$ ipython --no-banner

In [1]: import numpy as np

In [2]: import numpy.linalg as la

In [3]: np.set_printoptions(precision=2, suppress=True, linewidth=200, sign=" ")

In [4]: rng = np.random.default_rng(3031)

In [5]: lab = rng.integers(0, 2, 2)

In [6]: X = np.triu((lab[:, None] == lab) & (rng.random((2, 2)) < 0.8), 1).astype(int)

In [7]: X += X.T

In [8]: print(X)
[[ 0  1]
 [ 1  0]]

In [9]: Q, Rm = la.qr(X)

In [10]: print(Q @ Rm)
[[ 0.  1.]
 [ 1.  0.]]

In [11]: print(np.trace(Q @ Q.T))
2.0

In [12]: print(np.allclose(Rm.T @ Rm, X.T @ X))
True

In [13]: print(Q.shape, Rm.shape)
(2, 2) (2, 2)

In [14]: print(Rm)
[[-1.  0.]
 [ 0. -1.]]

In [15]: print(Q.T @ Q)
[[ 1.  0.]
 [ 0.  1.]]

In [16]: ev, evecs = la.eigh(X)

In [17]: vec = np.array([0, -2])

In [18]: print(la.eigvalsh(X[1:, 1:]))
[ 0.]

In [19]: print(np.abs(X).sum(axis=1).max(), np.abs(ev).max())
1 1.0

In [20]: print((np.sign(evecs[:, -1].round(6)) == np.sign(evecs[0, -1].round(6))).astype(int))
[ 1  1]

In [21]: Q, evecs = la.qr(X[:, :1])[0], la.qr(X[:, 1:])[0]

In [22]: sv = la.svd(Q.T @ evecs, compute_uv=False)

In [23]: print((sv > 0.9).sum())
0

In [24]: print(sv)
[ 0.]

In [25]: arr = np.load("arr.npy")

In [26]: print(arr)
[[ 0.2   0.3   0.3   0.2 ]
 [ 0.    0.44  0.33  0.22]
 [ 0.2   0.    0.8   0.  ]
 [ 0.    0.2   0.4   0.4 ]]

In [27]: print([round(float(la.det(X[:i, :i])), 2) + 0 for i in range(1, 3)])
[0.0, -1.0]
